% python3 -q
>>> import numpy as np
>>> np.set_printoptions(precision=3, suppress=True, linewidth=140, floatmode="fixed")
>>> def rd(a):
...     return np.round(a, 3) + 0
... 
>>> F = np.loadtxt("a.csv", delimiter=",")
>>> F
array([[1.000, 0.000, 0.000, 0.000, 0.000],
       [0.000, 1.000, 0.000, 0.000, 0.000],
       [0.000, 0.000, 1.000, 0.000, 0.000],
       [0.000, 0.000, 0.000, 1.000, 0.000],
       [0.000, 0.000, 0.000, 0.000, 1.000]])
>>> r0 = np.array([0, 0, 2, 3, 2])
>>> Y = F + np.outer(r0, np.eye(5)[0])
>>> Y
array([[1.000, 0.000, 0.000, 0.000, 0.000],
       [0.000, 1.000, 0.000, 0.000, 0.000],
       [2.000, 0.000, 1.000, 0.000, 0.000],
       [3.000, 0.000, 0.000, 1.000, 0.000],
       [2.000, 0.000, 0.000, 0.000, 1.000]])
>>> rd(np.linalg.det(Y) / np.linalg.det(F)), rd(1 + np.linalg.solve(F, r0)[0])
(np.float64(1.0), np.float64(1.0))
>>> rd(np.linalg.svd(F, compute_uv=False))
array([1.000, 1.000, 1.000, 1.000, 1.000])
>>> rd(np.linalg.pinv(F))
array([[1.000, 0.000, 0.000, 0.000, 0.000],
       [0.000, 1.000, 0.000, 0.000, 0.000],
       [0.000, 0.000, 1.000, 0.000, 0.000],
       [0.000, 0.000, 0.000, 1.000, 0.000],
       [0.000, 0.000, 0.000, 0.000, 1.000]])
>>> rd(np.linalg.norm(F, axis=0))
array([1.000, 1.000, 1.000, 1.000, 1.000])
>>> Y = F / np.linalg.norm(F, axis=1, keepdims=True)
>>> cov = Y @ Y.T
>>> rd(np.linalg.norm(Y, axis=1))
array([1.000, 1.000, 1.000, 1.000, 1.000])
>>> (np.abs(cov) > 0.9).astype(int)
array([[1, 0, 0, 0, 0],
       [0, 1, 0, 0, 0],
       [0, 0, 1, 0, 0],
       [0, 0, 0, 1, 0],
       [0, 0, 0, 0, 1]])
>>> cov
array([[1.000, 0.000, 0.000, 0.000, 0.000],
       [0.000, 1.000, 0.000, 0.000, 0.000],
       [0.000, 0.000, 1.000, 0.000, 0.000],
       [0.000, 0.000, 0.000, 1.000, 0.000],
       [0.000, 0.000, 0.000, 0.000, 1.000]])
>>> (cov - 2 * np.eye(5)).round(6).argmax(axis=1)
array([1, 0, 0, 0, 0])
>>> Y = np.array([[1], [0], [4], [4], [8], [1]])
>>> basis = np.array([[0, 3, 0, 3]])
>>> rng = np.random.default_rng(794)
>>> feats = Y @ basis + 0.02 * rng.normal(size=(6, 4))
>>> rd(feats)
array([[-0.017,  2.969, -0.007,  2.968],
       [-0.014,  0.031, -0.015, -0.003],
       [ 0.016, 12.009, -0.003, 12.041],
       [ 0.025, 11.979, -0.046, 11.987],
       [-0.012, 24.008, -0.032, 23.992],
       [-0.071,  2.997, -0.013,  2.981]])
>>> left, s, Vt = np.linalg.svd(feats)
>>> np.argmax(s[:-1] / (s[1:] + 1e-6)) + 1
np.int64(1)
>>> rd(s)
array([41.998,  0.085,  0.039,  0.023])
>>> Y = left[:, :1] @ np.diag(s[:1]) @ Vt[:1]
>>> rd(np.linalg.norm(feats - Y, 2)), rd(s[1])
(np.float64(0.085), np.float64(0.085))
>>> rd(Y)
array([[ 0.000,  2.969, -0.005,  2.969],
       [ 0.000,  0.014,  0.000,  0.014],
       [-0.001, 12.025, -0.019, 12.025],
       [-0.001, 11.982, -0.019, 11.983],
       [-0.002, 23.999, -0.039, 24.000],
       [ 0.000,  2.989, -0.005,  2.989]])
>>> np.linalg.matrix_rank(Y)
np.int64(1)
>>> rd(np.linalg.norm(feats - Y) / np.linalg.norm(feats))
np.float64(0.002)
>>> r0, r1 = feats[3], feats[1]
>>> rd(r0 @ r0)
np.float64(287.171)
>>> p = (r0 @ r1) / (r0 @ r0) * r0
>>> (r1 - p) @ r0
np.float64(0.0)
>>> rd(np.linalg.norm(r0 + r1) ** 2 + np.linalg.norm(r0 - r1) ** 2)
np.float64(574.345)
>>> np.linalg.matrix_rank(np.outer(r0, r1))
np.int64(1)
>>> [round(float(x), 3) for x in np.linalg.svd(feats, compute_uv=False)[:3]]
[41.998, 0.085, 0.039]
>>> np.argsort(-np.linalg.norm(feats, axis=0).round(6), kind="stable")[:3]
array([3, 1, 0])
>>> rd(np.linalg.norm(feats, 2) / np.linalg.norm(feats))
np.float64(1.0)
>>> Y = feats / np.sqrt((feats ** 2).mean(axis=1, keepdims=True))
>>> rd(Y[1])
array([-0.735,  1.659, -0.821, -0.180])
>>> K = np.loadtxt("dump.csv", delimiter=",")
>>> K
array([[ 0.000, -3.000,  0.000,  0.000],
       [ 0.000,  0.000,  0.000,  0.000],
       [ 0.000,  0.000,  0.000,  0.000],
       [ 0.000,  3.000, -3.000,  2.000],
       [ 0.000,  0.000,  0.000,  0.000],
       [-1.000,  0.000,  0.000,  0.000]])
>>> T = np.stack([feats, 3 * feats, feats[::-1]])
>>> rd(np.einsum("bij,cij->bc", T, T))
array([[ 1763.862,  5291.587,   613.172],
       [ 5291.587, 15874.761,  1839.515],
       [  613.172,  1839.515,  1763.862]])
>>> np.linalg.matrix_rank(T.reshape(3, -1))
np.int64(2)
>>> np.linalg.matrix_rank(T)
array([4, 4, 4])
>>> np.allclose(K[:-1].T @ np.linalg.lstsq(K[:-1].T, K[-1])[0], K[-1])
False
>>> rd(K @ np.linalg.pinv(K) @ K)
array([[ 0.000, -3.000,  0.000,  0.000],
       [ 0.000,  0.000,  0.000,  0.000],
       [ 0.000,  0.000,  0.000,  0.000],
       [ 0.000,  3.000, -3.000,  2.000],
       [ 0.000,  0.000,  0.000,  0.000],
       [-1.000,  0.000,  0.000,  0.000]])
>>> np.linalg.lstsq(K[:-1].T, K[-1])[2]
np.int32(2)
>>> np.abs(np.diag(np.linalg.qr(K)[1])) > 1e-9
array([ True,  True,  True, False])
>>> np.unique(K.round(6), axis=0).shape
(4, 4)
>>> [round(float(x), 3) for x in np.linalg.svd(K, compute_uv=False)[:3]]
[5.158, 2.097, 1.0]
>>> rd(np.linalg.norm(K, 2) / np.linalg.norm(K))
np.float64(0.912)
>>> np.linalg.matrix_rank(K, rtol=0.1)
np.int64(3)
>>> rank = np.linalg.matrix_rank(K)
>>> rank
np.int64(3)
>>> null = np.linalg.svd(K)[2][rank:].T
>>> [int(np.linalg.matrix_rank(np.delete(K, i, axis=0))) for i in range(6)]
[2, 3, 3, 2, 3, 2]
>>> null.shape
(4, 1)
>>> np.allclose(K @ null, 0)
True
>>> rd(null @ null.T)
array([[0.000, 0.000, 0.000, 0.000],
       [0.000, 0.000, 0.000, 0.000],
       [0.000, 0.000, 0.308, 0.462],
       [0.000, 0.000, 0.462, 0.692]])
>>> np.linalg.matrix_rank(K.T @ K), np.linalg.matrix_rank(K @ K.T)
(np.int64(3), np.int64(3))
>>> [int(np.linalg.matrix_rank(K[:i])) for i in range(1, len(K) + 1)]
[1, 1, 1, 2, 2, 3]
>>> K @ null
array([[0.000],
       [0.000],
       [0.000],
       [0.000],
       [0.000],
       [0.000]])
>>> cov = feats.T @ feats
>>> rd(cov)
array([[  0.007,  -0.062,   0.000,  -0.059],
       [ -0.062, 881.878,  -1.418, 881.925],
       [  0.000,  -1.418,   0.004,  -1.417],
       [ -0.059, 881.925,  -1.417, 881.974]])
>>> np.linalg.matrix_rank(cov)
np.int64(4)
>>> rd(np.linalg.eigvalsh(cov)[::-1])
array([1763.853,    0.007,    0.002,    0.001])
>>> rd(np.linalg.svd(feats, compute_uv=False) ** 2)
array([1763.853,    0.007,    0.002,    0.001])
>>> X = np.load("block18.npy")
>>> rd(X)
array([[ 0.309,  0.000,  0.000,  0.951,  0.000,  0.000],
       [ 0.000,  1.000,  0.000,  0.000,  0.000,  0.000],
       [ 0.000,  0.000,  1.000,  0.000,  0.000,  0.000],
       [-0.951,  0.000,  0.000,  0.309,  0.000,  0.000],
       [ 0.000,  0.000,  0.000,  0.000,  1.000,  0.000],
       [ 0.000,  0.000,  0.000,  0.000,  0.000,  1.000]])
>>> r0, r1 = X[1], X[3]
>>> r0 @ r0
np.float64(1.0)
>>> p = (r0 @ r1) / (r0 @ r0) * r0
>>> rd(np.linalg.norm(r0 + r1) ** 2 + np.linalg.norm(r0 - r1) ** 2)
np.float64(4.0)
>>> rd(r1 - p)
array([-0.951,  0.000,  0.000,  0.309,  0.000,  0.000])
>>> (np.linalg.matrix_power((X != 0) + (X.T != 0) + np.eye(6), 6) > 0).astype(int)
array([[1, 0, 0, 1, 0, 0],
       [0, 1, 0, 0, 0, 0],
       [0, 0, 1, 0, 0, 0],
       [1, 0, 0, 1, 0, 0],
       [0, 0, 0, 0, 1, 0],
       [0, 0, 0, 0, 0, 1]])
>>> x = np.array([-1, -3, -2, 3, 3, 0])
>>> rd(np.sort(np.abs(np.degrees(np.angle(np.linalg.eigvals(X))))))
array([ 0.000,  0.000,  0.000,  0.000, 72.000, 72.000])
>>> rd(np.linalg.det(X))
np.float64(1.0)
>>> cov = X.T @ X
>>> np.trace(cov), (X ** 2).sum()
(np.float64(6.0), np.float64(6.0))
>>> np.allclose(cov, cov.T)
True
>>> (X @ X.T).shape
(6, 6)
>>> rd(cov)
array([[1.000, 0.000, 0.000, 0.000, 0.000, 0.000],
       [0.000, 1.000, 0.000, 0.000, 0.000, 0.000],
       [0.000, 0.000, 1.000, 0.000, 0.000, 0.000],
       [0.000, 0.000, 0.000, 1.000, 0.000, 0.000],
       [0.000, 0.000, 0.000, 0.000, 1.000, 0.000],
       [0.000, 0.000, 0.000, 0.000, 0.000, 1.000]])
>>> rd(np.linalg.eigvalsh(cov)[::-1])
array([1.000, 1.000, 1.000, 1.000, 1.000, 1.000])
>>> rd(np.diag(cov))
array([1.000, 1.000, 1.000, 1.000, 1.000, 1.000])
>>> Y = X + rng.integers(-2, 3, (6, 1)) @ rng.integers(-2, 3, (1, 6))
>>> rd(Y)
array([[-1.691, -2.000, -4.000,  0.951,  2.000,  0.000],
       [-2.000, -1.000, -4.000,  0.000,  2.000,  0.000],
       [ 2.000,  2.000,  5.000,  0.000, -2.000,  0.000],
       [-0.951,  0.000,  0.000,  0.309,  0.000,  0.000],
       [-1.000, -1.000, -2.000,  0.000,  2.000,  0.000],
       [-1.000, -1.000, -2.000,  0.000,  1.000,  1.000]])
>>> rd(np.linalg.svd(Y - X, compute_uv=False))
array([9.899, 0.000, 0.000, 0.000, 0.000, 0.000])
>>> Y - X
array([[-2.000, -2.000, -4.000,  0.000,  2.000,  0.000],
       [-2.000, -2.000, -4.000,  0.000,  2.000,  0.000],
       [ 2.000,  2.000,  4.000,  0.000, -2.000,  0.000],
       [ 0.000,  0.000,  0.000,  0.000,  0.000,  0.000],
       [-1.000, -1.000, -2.000,  0.000,  1.000,  0.000],
       [-1.000, -1.000, -2.000,  0.000,  1.000,  0.000]])
>>> E = np.loadtxt("m.csv", delimiter=",")
>>> rd(E)
array([[ 0.011,  0.033, -0.099],
       [ 0.033,  0.099, -0.297],
       [-0.099, -0.297,  0.890]])
>>> rank = np.linalg.matrix_rank(E)
>>> rank
np.int64(1)
>>> null = np.linalg.svd(E)[2][rank:].T
>>> [int(np.linalg.matrix_rank(np.delete(E, i, axis=0))) for i in range(3)]
[1, 1, 1]
>>> null.shape
(3, 2)
>>> [int(np.linalg.matrix_rank(E[:, :j + 1])) for j in range(3)]
[1, 1, 1]
>>> rd(E @ null)
array([[0.000, 0.000],
       [0.000, 0.000],
       [0.000, 0.000]])
>>> np.linalg.matrix_rank(E.T @ E), np.linalg.matrix_rank(E @ E.T)
(np.int64(1), np.int64(1))
>>> A = np.load("w.npy")
>>> A
array([[-0.446,  0.235, -0.119],
       [-0.617,  0.345, -0.178],
       [-0.508,  0.273, -0.139],
       [ 0.235, -0.119,  0.060],
       [-0.159,  0.080, -0.040],
       [ 0.933, -0.686,  0.397],
       [-0.856,  0.565, -0.310],
       [ 0.080, -0.040,  0.020],
       [-0.310,  0.159, -0.080],
       [ 0.744, -0.446,  0.235],
       [ 0.617, -0.345,  0.178],
       [-0.808,  0.508, -0.273],
       [-0.235,  0.119, -0.060]])
>>> ang = np.radians(135)
>>> r_ = np.eye(4)
>>> r_[0, 0] = r_[3, 3] = np.cos(ang)
>>> r_[0, 3], r_[3, 0] = -np.sin(ang), np.sin(ang)
>>> rd(r_)
array([[-0.707,  0.000,  0.000, -0.707],
       [ 0.000,  1.000,  0.000,  0.000],
       [ 0.000,  0.000,  1.000,  0.000],
       [ 0.707,  0.000,  0.000, -0.707]])
>>> Y = feats @ r_.T
>>> np.allclose(np.linalg.norm(feats, axis=1), np.linalg.norm(Y, axis=1))
True
>>> rd(np.linalg.det(r_)), rd(np.trace(r_))
(np.float64(1.0), np.float64(0.586))
>>> W = np.array([[1, 2, 2, 0, -1, 1],
...     [0, 2, -1, -1, -1, -2],
...     [1, 0, -2, 1, -2, -1],
...     [-2, 1, 2, 0, 0, 0]])
>>> beta = np.array([2, 1, 2, 1, 2, 0])
>>> hid = np.maximum(r_ @ W + beta, 0)
>>> np.linalg.matrix_rank(hid)
np.int64(4)
>>> (hid > 0).mean(axis=0)
array([1.000, 0.750, 0.500, 0.750, 0.750, 0.250])
>>> rd(hid)
array([[2.707, 0.000, 0.000, 1.000, 2.707, 0.000],
       [2.000, 3.000, 1.000, 0.000, 1.000, 0.000],
       [3.000, 1.000, 0.000, 2.000, 0.000, 0.000],
       [4.121, 1.707, 2.000, 1.000, 1.293, 0.707]])
>>> basis = np.array([[2, -3], [-3, 1], [1, -1], [-3, -2], [-3, 3], [2, 0]])
>>> W @ basis
array([[ 3, -6],
       [-5,  2],
       [ 1, -9],
       [-5,  5]])
>>> left, s, Vt = np.linalg.svd(A)
>>> np.argmax(s[:-1] / (s[1:] + 1e-6)) + 1
np.int64(2)
>>> rd(s)
array([2.533, 0.154, 0.005])
>>> Y = left[:, :2] @ np.diag(s[:2]) @ Vt[:2]
>>> np.linalg.matrix_rank(Y)
np.int64(2)
>>> rd(np.linalg.norm(A - Y, 2)), rd(s[2])
(np.float64(0.005), np.float64(0.005))
>>> Y = np.array([[0]])
>>> basis = np.array([[5, -2, 2, 0], [-4, 2, -4, 3], [4, -2, -5, -3], [3, 5, 5, -3]])
>>> data = np.block([[Y, np.array([[-1, 3, -3, 3]])], [np.zeros((4, 1)), basis]])
>>> data
array([[ 0.000, -1.000,  3.000, -3.000,  3.000],
       [ 0.000,  5.000, -2.000,  2.000,  0.000],
       [ 0.000, -4.000,  2.000, -4.000,  3.000],
       [ 0.000,  4.000, -2.000, -5.000, -3.000],
       [ 0.000,  3.000,  5.000,  5.000, -3.000]])
>>> T = np.stack([data, 4 * data, data[::-1]])
>>> T.sum(axis=0)
array([[  0.000,  -2.000,  20.000, -10.000,  12.000],
       [  0.000,  29.000, -12.000,   5.000,  -3.000],
       [  0.000, -24.000,  12.000, -24.000,  18.000],
       [  0.000,  25.000, -12.000, -23.000, -15.000],
       [  0.000,  14.000,  28.000,  22.000, -12.000]])
>>> (T @ data.T).shape
(3, 5, 5)
>>> np.einsum("bij,cij->bc", T, T)
array([[ 228.000,  912.000,   49.000],
       [ 912.000, 3648.000,  196.000],
       [  49.000,  196.000,  228.000]])
>>> rd(np.linalg.norm(T, axis=(1, 2)))
array([15.100, 60.399, 15.100])
